% python3 -q
>>> import numpy as np
>>> import numpy.linalg as la
>>> np.set_printoptions(precision=2, suppress=True, linewidth=120, sign=" ")
>>> feats = np.load("test16.npy")
>>> print(feats)
[[ 0.07  0.93 -0.02 -0.64]
 [ 0.2   2.1   0.05 -1.85]
 [-0.24 -1.22 -0.31  2.27]]
>>> x = np.array([0, 1, 0, 0])
>>> print(la.norm(feats @ x) <= la.norm(feats, 2) * la.norm(x) + 1e-9)
True
>>> print(feats @ x)
[ 0.93  2.1  -1.22]
>>> print((feats @ x).argmax())
1
>>> print(feats * x)
[[ 0.    0.93 -0.   -0.  ]
 [ 0.    2.1   0.   -0.  ]
 [-0.   -1.22 -0.    0.  ]]
>>> J = np.load("data.npy")
>>> print(J)
[[  0.02  -2.79   6.82]
 [ -0.06  -1.    11.89]
 [  0.05   1.36   6.06]
 [  0.46  -1.21  -5.03]
 [  0.29   0.09  -7.59]
 [ -0.33   0.5    4.42]
 [ -0.17  -3.1  -13.27]
 [  0.96   1.1   -9.66]
 [  1.03  -0.69   9.09]
 [  0.32  -2.17   6.01]
 [  0.08   1.54  -1.31]
 [ -0.02  -1.49  17.76]
 [  0.1   -0.43  17.15]
 [  0.47  -1.08   3.98]
 [ -0.34  -3.86   1.91]
 [ -0.05   0.72 -16.12]
 [ -0.23   1.21   2.27]
 [  0.2   -4.13  20.55]
 [ -0.43   0.61   4.68]
 [ -0.23   2.85 -12.25]
 [ -0.77  -0.03 -10.23]
 [ -0.1    1.64   4.2 ]
 [ -0.42   1.69  12.31]
 [  0.12   1.25   0.58]
 [ -0.21   2.45  -4.58]
 [  0.15   1.9    0.67]
 [ -0.41  -4.17  -2.64]]
>>> # column 2 dominates
>>> gram = np.cov(J, rowvar=False)
>>> print(np.round(np.polyfit(J[:, 2], J[:, 0], 1), 2) + 0)
[ 0.    0.01]
>>> print(J.std(axis=0))
[ 0.4   2.01  9.47]
>>> print(np.argwhere(np.triu(np.abs(np.corrcoef(J.T)) > 0.8, 1)))
[]
>>> print(la.eigvalsh(gram)[::-1])
[ 93.52   3.89   0.16]
>>> print(np.median(J, axis=0))
[-0.02  0.09  2.27]
>>> P = J @ la.solve(J.T @ J, J.T)
>>> print(round(np.trace(P), 2))
3.0
>>> print(np.allclose(P @ P, P))
True
>>> dist = la.norm(J[:, None] - J[None], axis=-1)
>>> print(dist[:5, :5])
[[  0.     5.38   4.22  11.96  14.7 ]
 [  5.38   0.     6.29  16.93  19.51]
 [  4.22   6.29   0.    11.39  13.71]
 [ 11.96  16.93  11.39   0.     2.88]
 [ 14.7   19.51  13.71   2.88   0.  ]]
>>> print((dist + 1e9 * np.eye(27)).round(6).argmin(axis=1))
[  9  22  18   4   7  18  20  20   1   0  23  12  11   5  13  19  23  11   5   7   7  18   1  25  10  23   3]
>>> print(la.matrix_rank(dist ** 2))
5
>>> Ac = J - J.mean(axis=0)
>>> U, sv, Vh = la.svd(Ac, full_matrices=False)
>>> print((np.sign(U[:, 0]) == np.sign(U[0, 0])).astype(int))
[ 1  1  1  0  0  1  0  0  1  1  0  1  1  1  1  0  1  1  1  0  0  1  1  0  0  0  0]
>>> print(np.round(Vh[0] * np.sign(Vh[0, np.abs(Vh[0]).argmax()]), 2) + 0)
[ 0.   -0.06  1.  ]
>>> print(np.searchsorted(np.cumsum(sv ** 2) / (sv ** 2).sum(), 0.9) + 1)
1
>>> print(np.abs(Vh[0]).argmax())
2
>>> print(np.abs(U[:, 0]).argmax())
17
>>> data = np.load("out3.npy")
>>> print(data)
[[-0.67 -0.44  0.6 ]
 [ 0.74 -0.39  0.54]
 [ 0.    0.81  0.59]]
>>> # keeps lengths
>>> print((data + data.T) / 2)
[[-0.67  0.15  0.3 ]
 [ 0.15 -0.39  0.68]
 [ 0.3   0.68  0.59]]
>>> print(round(float(np.trace(data)), 2))
-0.47
>>> O, vecs = la.qr(data[:, :1])[0], la.qr(data[:, 1:])[0]
>>> sv = la.svd(O.T @ vecs, compute_uv=False)
>>> print((sv > 0.9).sum())
0
>>> print(sv.round(2) + 0)
[ 0.]
>>> print(round(float(la.norm(O @ O.T - vecs @ vecs.T, 2)), 2))
1.0
>>> print(np.degrees(np.arccos(sv.clip(0, 1))))
[ 90.]
